>>> import numpy as np
>>> np.set_printoptions(precision=1, suppress=True, linewidth=160, sign=" ")
>>> def tidy(a):
...     return np.round(a, 1) + 0
... 
>>> X = np.load("block10.npy")
>>> print(X)
[[-12.4   7.4   8.1  12.2  21.9  15.5   2.2]
 [  5.2  -4.1  -7.1  -5.9 -12.2  -3.8  -2.9]
 [  3.9   1.5 -11.3   7.9   1.6  28.8 -20.6]
 [  6.2   0.7   0.    1.2   1.8   5.9  -7.2]
 [  3.2  -1.3  -8.    0.7  -5.   10.6 -10.6]
 [-18.5   0.2   1.3  -0.6  -1.4 -10.4  19.7]
 [ -3.   -5.2  -8.2  -6.2 -14.8  -7.9   5. ]
 [ -8.5   4.8  11.7   5.2  15.2  -1.9   9.7]
 [ -1.7  -0.8   8.   -4.5   0.2 -18.2  12. ]
 [-24.9   1.9  12.3   0.3   8.3 -21.7  33.1]
 [-20.1  -0.1   6.1  -2.2   1.1 -19.4  26.6]
 [ -1.2   1.9  -3.5   4.6   2.6  11.8  -6.6]
 [  1.1   4.9   7.2   6.9  13.9  10.1  -4.3]
 [-13.2  -1.2   0.3  -1.   -2.9  -8.3  14.6]
 [  1.5  -4.5  -1.6  -8.7 -11.9 -16.9   8.1]
 [ 10.7  -6.   -2.5 -10.6 -15.8 -17.6   1.6]
 [  1.3   0.2   4.1  -1.7   1.1  -5.6   3.1]
 [  4.8   3.6  11.7   2.3  12.7  -3.1   0.6]
 [ 10.1  -2.6 -14.1   1.1  -8.6  19.2 -20.9]
 [ -8.2   5.8   1.3   9.9  13.4  17.1  -3.7]
 [-21.4   6.9   9.3   9.8  18.5   5.   14.3]
 [ -2.7  -0.9  -4.2   0.1  -3.8   2.1  -0.7]
 [ 10.7   0.5  -0.9   0.9   0.9   8.2 -12.5]
 [ -9.2   1.3   1.5   2.6   3.6   0.5   6.5]
 [-16.7   5.3  -2.9  12.5  12.8  23.2  -1.3]
 [  9.6   0.2 -11.6   4.7  -1.6  25.  -23.5]
 [ -2.6  -3.4  -7.7  -4.  -11.2  -1.3   1. ]
 [  3.   -3.3  10.5  -9.6  -4.1 -29.5  16. ]
 [  6.2  -0.9  12.2  -6.    2.  -22.5  11.7]
 [  8.1   2.2   2.    2.6   5.7   7.6  -9.7]
 [-17.8   3.9  -1.2   7.7   7.8  11.    6.9]
 [ -8.3  -3.2  -5.2  -3.7  -8.8  -7.4   8.5]
 [-17.    3.7  10.2   2.9  11.4  -9.6  20.8]
 [  8.2   2.5  12.9   0.   10.3  -8.4   1.8]
 [ 14.5   2.4   4.    3.    7.3   8.8 -14.7]
 [-11.2   1.7   4.8   2.7   5.6  -4.6  11.3]
 [  7.4  -0.9 -13.1   2.6  -6.6  21.2 -20. ]
 [  2.5  -3.3  -8.5  -1.4  -8.9   4.1  -6.3]
 [  0.2   3.7   7.    4.3  12.1   5.   -0.6]
 [ -7.5   2.6 -10.5   9.    2.8  25.6 -11.3]
 [-11.9   1.    4.8   1.5   5.4  -6.5  13.2]
 [ 20.4  -3.5 -12.3  -2.3 -10.6  15.4 -26.3]
 [  6.8  -2.3 -10.2  -2.5  -9.8   7.1 -11.8]]
>>> A2 = np.c_[X[:, :1] @ np.array([[8]]), np.array([3, 2, 0, 2, 0, 0, 1, 0, 0, 2, 1, 2, 3, 3, 1, 1, 0, 3, 0, 2, 0, 0, 1, 0, 1, 0, 0, 1, 0, 2, 1, 1, 3, 3, 1, 3, 1, 0, 3, 1, 1, 3, 3])]
>>> print(A2)
[[ -99.2    3. ]
 [  41.6    2. ]
 [  31.2    0. ]
 [  49.6    2. ]
 [  25.6    0. ]
 [-148.     0. ]
 [ -24.     1. ]
 [ -68.     0. ]
 [ -13.6    0. ]
 [-199.2    2. ]
 [-160.8    1. ]
 [  -9.6    2. ]
 [   8.8    3. ]
 [-105.6    3. ]
 [  12.     1. ]
 [  85.6    1. ]
 [  10.4    0. ]
 [  38.4    3. ]
 [  80.8    0. ]
 [ -65.6    2. ]
 [-171.2    0. ]
 [ -21.6    0. ]
 [  85.6    1. ]
 [ -73.6    0. ]
 [-133.6    1. ]
 [  76.8    0. ]
 [ -20.8    0. ]
 [  24.     1. ]
 [  49.6    0. ]
 [  64.8    2. ]
 [-142.4    1. ]
 [ -66.4    1. ]
 [-136.     3. ]
 [  65.6    3. ]
 [ 116.     1. ]
 [ -89.6    3. ]
 [  59.2    1. ]
 [  20.     0. ]
 [   1.6    3. ]
 [ -60.     1. ]
 [ -95.2    1. ]
 [ 163.2    3. ]
 [  54.4    3. ]]
>>> print(tidy(np.linalg.norm(A2 - X @ np.linalg.lstsq(X, A2)[0], axis=0)))
[  0.   10.6]
>>> print(np.linalg.matrix_rank(np.c_[X, A2]))
8
>>> print(tidy(np.linalg.norm(np.linalg.qr(X)[0].T @ A2, axis=0) ** 2 / ((A2 ** 2).sum(axis=0) + 1e-12)))
[ 1.   0.1]
>>> print(np.linalg.matrix_rank(A2))
2
>>> A2 = np.array([[3, -1], [0, 0], [-2, -3]])
>>> W0 = np.kron(np.eye(3, dtype=int), A2)
>>> print(W0)
[[ 3 -1  0  0  0  0]
 [ 0  0  0  0  0  0]
 [-2 -3  0  0  0  0]
 [ 0  0  3 -1  0  0]
 [ 0  0  0  0  0  0]
 [ 0  0 -2 -3  0  0]
 [ 0  0  0  0  3 -1]
 [ 0  0  0  0  0  0]
 [ 0  0  0  0 -2 -3]]
>>> # rows 1 and 4 are equal
>>> w1 = np.array([[-2, -2], [0, 2], [-3, -1], [2, 1], [1, -1], [1, 2]])
>>> b = np.array([2, -3])
>>> H = np.maximum(W0 @ w1 + b, 0)
>>> print(tidy((H > 0).mean(axis=0)))
[ 0.7  0. ]
>>> print(np.linalg.matrix_rank(H))
1
>>> C = np.array([[-3, 0, 2], [1, 3, -3]])
>>> print(H @ C)
[[  0   0   0]
 [ -6   0   4]
 [-18   0  12]
 [  0   0   0]
 [ -6   0   4]
 [ -6   0   4]
 [-12   0   8]
 [ -6   0   4]
 [  0   0   0]]
>>> print(w1 @ C)
[[ 4 -6  2]
 [ 2  6 -6]
 [ 8 -3 -3]
 [-5  3  1]
 [-4 -3  5]
 [-1  6 -4]]
>>> proj = W0 @ np.linalg.solve(W0.T @ W0, W0.T)
>>> print(np.linalg.matrix_rank(np.eye(9) - proj))
3
>>> print(tidy(np.linalg.eigvalsh(proj)))
[ 0.  0.  0.  1.  1.  1.  1.  1.  1.]
>>> print(np.trace(proj))
6.0
>>> print(tidy(proj @ W0[:, 4]))
[ 0.  0.  0.  0.  0.  0.  3.  0. -2.]
>>> print(tidy(proj))
[[ 1.  0.  0.  0.  0.  0.  0.  0.  0.]
 [ 0.  0.  0.  0.  0.  0.  0.  0.  0.]
 [ 0.  0.  1.  0.  0.  0.  0.  0.  0.]
 [ 0.  0.  0.  1.  0.  0.  0.  0.  0.]
 [ 0.  0.  0.  0.  0.  0.  0.  0.  0.]
 [ 0.  0.  0.  0.  0.  1.  0.  0.  0.]
 [ 0.  0.  0.  0.  0.  0.  1.  0.  0.]
 [ 0.  0.  0.  0.  0.  0.  0.  0.  0.]
 [ 0.  0.  0.  0.  0.  0.  0.  0.  1.]]
>>> vec = np.array([-2, 1, 0, -1, 1, -2])
>>> target = W0 @ vec
>>> print(tidy(np.linalg.pinv(W0) @ W0))
[[ 1.  0.  0.  0.  0.  0.]
 [ 0.  1.  0.  0.  0.  0.]
 [ 0.  0.  1.  0.  0.  0.]
 [ 0.  0.  0.  1.  0.  0.]
 [ 0.  0.  0.  0.  1.  0.]
 [ 0.  0.  0.  0.  0.  1.]]
>>> print(tidy(np.linalg.solve(W0.T @ W0, W0.T @ target)))
[-2.  1.  0. -1.  1. -2.]
>>> rng = np.random.default_rng(577)
>>> target = target + 0.3 * rng.normal(size=9)
>>> print(tidy(target))
[-7.1 -0.2  1.   1.1 -0.1  3.   5.1  0.   3.6]
>>> b, *_ = np.linalg.lstsq(W0, target)
>>> print(tidy(W0.T @ (target - W0 @ b)))
[ 0.  0.  0.  0.  0.  0.]
>>> print([round(float(np.linalg.norm(np.linalg.solve(W0.T @ W0 + lam * np.eye(6), W0.T @ target))), 2) for lam in (0, 1, 10, 100)])
[3.31, 2.97, 1.57, 0.28]
>>> print(tidy(b))
[-2.   1.   0.  -1.   1.1 -1.9]
>>> lab = rng.integers(0, 3, 7)
>>> m1 = (lab[:, None] == lab) * -1 + np.eye(7)
>>> print(m1)
[[ 0. -1. -1. -1.  0. -1.  0.]
 [-1.  0. -1. -1.  0. -1.  0.]
 [-1. -1.  0. -1.  0. -1.  0.]
 [-1. -1. -1.  0.  0. -1.  0.]
 [ 0.  0.  0.  0.  0.  0.  0.]
 [-1. -1. -1. -1.  0.  0.  0.]
 [ 0.  0.  0.  0.  0.  0.  0.]]
>>> # symmetric
>>> rank = np.linalg.matrix_rank(m1)
>>> print(rank)
5
>>> null = np.linalg.svd(m1)[2][rank:].T
>>> print(m1 @ null)
[[ 0.  0.]
 [ 0.  0.]
 [ 0.  0.]
 [ 0.  0.]
 [ 0.  0.]
 [ 0.  0.]
 [ 0.  0.]]
>>> print(np.allclose(m1 @ null, 0))
True
>>> print([int(np.linalg.matrix_rank(np.delete(m1, i, axis=0))) for i in range(7)])
[4, 4, 4, 4, 5, 4, 5]
>>> print(null.shape)
(7, 2)
>>> print([int(np.linalg.matrix_rank(m1[:i])) for i in range(1, len(m1) + 1)])
[1, 2, 3, 4, 4, 5, 5]
>>> print(np.linalg.matrix_rank(m1.T @ m1), np.linalg.matrix_rank(m1 @ m1.T))
5 5
>>> th = np.radians(15)
>>> Rm = np.eye(7)
>>> Rm[5, 5] = Rm[1, 1] = np.cos(th)
>>> Rm[5, 1], Rm[1, 5] = -np.sin(th), np.sin(th)
>>> print(tidy(Rm))
[[ 1.   0.   0.   0.   0.   0.   0. ]
 [ 0.   1.   0.   0.   0.   0.3  0. ]
 [ 0.   0.   1.   0.   0.   0.   0. ]
 [ 0.   0.   0.   1.   0.   0.   0. ]
 [ 0.   0.   0.   0.   1.   0.   0. ]
 [ 0.  -0.3  0.   0.   0.   1.   0. ]
 [ 0.   0.   0.   0.   0.   0.   1. ]]
>>> A2 = m1 @ Rm.T
>>> print(np.allclose(np.linalg.norm(m1, axis=1), np.linalg.norm(A2, axis=1)))
True
>>> print(tidy(np.linalg.det(Rm)), tidy(np.trace(Rm)))
1.0 6.9
>>> print(tidy(A2))
[[ 0.  -1.2 -1.  -1.   0.  -0.7  0. ]
 [-1.  -0.3 -1.  -1.   0.  -1.   0. ]
 [-1.  -1.2  0.  -1.   0.  -0.7  0. ]
 [-1.  -1.2 -1.   0.   0.  -0.7  0. ]
 [ 0.   0.   0.   0.   0.   0.   0. ]
 [-1.  -1.  -1.  -1.   0.   0.3  0. ]
 [ 0.   0.   0.   0.   0.   0.   0. ]]
>>> print(tidy(np.linalg.svd(m1, compute_uv=False)), tidy(np.linalg.svd(A2, compute_uv=False)))
[ 4.  1.  1.  1.  1.  0.  0.] [ 4.  1.  1.  1.  1.  0.  0.]
>>> mat = np.load("mat.npy")
>>> print(mat)
[[ 2 -4 -4 -5 -3 -3 -3  0  3 -4]
 [ 1  3  4  1 -3  4  1  5 -3  1]
 [ 2  0 -1  4  2  2  1  5  5 -2]
 [-3  5  2  2  2 -4  4 -2 -4  2]
 [-5  5 -3  3  5  5  1 -3  2 -4]
 [-2 -3 -3 -3 -3  0 -4 -3 -1 -3]
 [ 2  4  1 -4 -5 -1  2  2 -4 -2]]
>>> A2 = mat[0, 0] * mat[1:] - np.outer(mat[1:, 0], mat[0])
>>> print(A2)
[[  0  10  12   7  -3  11   5  10  -9   6]
 [  0   8   6  18  10  10   8  10   4   4]
 [  0  -2  -8 -11  -5 -17  -1  -4   1  -8]
 [  0 -10 -26 -19  -5  -5 -13  -6  19 -28]
 [  0 -14 -14 -16 -12  -6 -14  -6   4 -14]
 [  0  16  10   2  -4   4  10   4 -14   4]]
>>> print(mat[:, 0] / mat[0, 0])
[ 1.   0.5  1.  -1.5 -2.5 -1.   1. ]
>>> A2 = mat + rng.integers(-2, 3, (7, 6)) @ rng.integers(-2, 3, (6, 10))
>>> print(A2)
[[ -1  -9  -5  -7 -11   3   2   2  -5  -3]
 [  8  -1   7  -5  -2   8   6   4  -3   0]
 [ -5   3   0   2 -10   4  -4  11  -7   3]
 [  6   2   4  -6   9   0   9  -5   1  -1]
 [ -5   4  -5  -1   7   5   2  -1   2  -5]
 [-11  -3  -5  -1 -16  -1  -6   3 -12   0]
 [ -8  13   0   4 -10  -6  -9   4  -7   2]]
>>> print(tidy(np.linalg.svd(A2 - mat, compute_uv=False)))
[ 37.6  22.5   8.2   5.3   3.1   0.9   0. ]
>>> print(np.abs(A2 - mat).sum(axis=1))
[ 41  32  55  49  13  49  58]
>>> print(A2 - mat)
[[ -3  -5  -1  -2  -8   6   5   2  -8   1]
 [  7  -4   3  -6   1   4   5  -1   0  -1]
 [ -7   3   1  -2 -12   2  -5   6 -12   5]
 [  9  -3   2  -8   7   4   5  -3   5  -3]
 [  0  -1  -2  -4   2   0   1   2   0  -1]
 [ -9   0  -2   2 -13  -1  -2   6 -11   3]
 [-10   9  -1   8  -5  -5 -11   2  -3   4]]
>>> C = np.array([[0, 0, 1, -2, 0, 0, 1, -2, -2, -1],
...     [-2, 0, -1, 2, 2, -1, 1, 2, -2, 0]])
>>> M = rng.normal(size=(17, 2)) @ C + np.array([3, -3, 2, -4, 5, 3, 3, 1, 1, 0])
>>> print(tidy(M))
[[ 1.7 -3.   1.3 -2.5  6.3  2.3  3.6  2.5 -0.2  0.1]
 [ 0.2 -3.  -0.1  0.2  7.8  1.6  3.7  5.2 -0.5  0.7]
 [ 0.8 -3.   0.2 -0.5  7.2  1.9  3.4  4.5  0.1  0.7]
 [ 1.6 -3.   0.6 -1.2  6.4  2.3  3.   3.8  1.   0.7]
 [ 3.9 -3.   3.5 -7.1  4.1  3.5  3.6 -2.1 -0.2 -1.1]
 [ 5.6 -3.   4.5 -9.   2.4  4.3  2.9 -4.   1.2 -1.2]
 [-0.3 -3.   0.3 -0.6  8.3  1.4  4.6  4.4 -2.1  0.1]
 [-0.2 -3.  -0.5  1.   8.2  1.4  3.7  6.  -0.4  0.9]
 [ 4.  -3.   2.4 -4.8  4.   3.5  2.4  0.2  2.2  0.1]
 [ 3.8 -3.   3.  -5.9  4.2  3.4  3.2 -0.9  0.6 -0.6]
 [ 2.4 -3.   1.8 -3.6  5.6  2.7  3.3  1.4  0.3 -0.1]
 [ 0.3 -3.  -1.3  2.6  7.7  1.6  2.4  7.6  2.2  1.9]
 [ 2.7 -3.   0.  -0.1  5.3  2.8  1.3  4.9  4.3  1.8]
 [ 2.7 -3.   4.  -7.9  5.3  2.8  5.3 -2.9 -3.6 -2.1]
 [ 1.1 -3.  -0.4  0.9  6.9  2.1  2.4  5.9  2.2  1.5]
 [ 4.8 -3.   2.4 -4.8  3.2  3.9  1.6  0.2  3.8  0.5]
 [ 4.1 -3.   3.3 -6.6  3.9  3.6  3.2 -1.6  0.7 -0.7]]
>>> # rank 3
>>> r0, g = M[0], M[15]
>>> print(tidy(r0 @ r0))
84.3
>>> print(tidy(r0 @ g))
67.4
>>> pr = (r0 @ g) / (r0 @ r0) * r0
>>> print(tidy((g - pr) @ r0))
0.0
>>> print(tidy(np.outer(r0, g)))
[[  8.   -5.1   4.   -8.    5.4   6.6   2.7   0.4   6.4   0.8]
 [-14.3   9.   -7.1  14.3  -9.7 -11.7  -4.8  -0.7 -11.3  -1.5]
 [  6.1  -3.8   3.   -6.1   4.1   5.    2.1   0.3   4.8   0.6]
 [-12.2   7.6  -6.1  12.1  -8.2  -9.9  -4.1  -0.6  -9.6  -1.3]
 [ 30.1 -18.9  15.  -30.1  20.4  24.5  10.2   1.5  23.9   3.2]
 [ 11.2  -7.    5.6 -11.2   7.6   9.1   3.8   0.5   8.9   1.2]
 [ 17.1 -10.8   8.6 -17.1  11.6  13.9   5.8   0.8  13.6   1.8]
 [ 11.7  -7.4   5.8 -11.7   7.9   9.5   3.9   0.6   9.3   1.2]
 [ -0.9   0.5  -0.4   0.8  -0.6  -0.7  -0.3   0.   -0.7  -0.1]
 [  0.3  -0.2   0.2  -0.3   0.2   0.3   0.1   0.    0.3   0. ]]
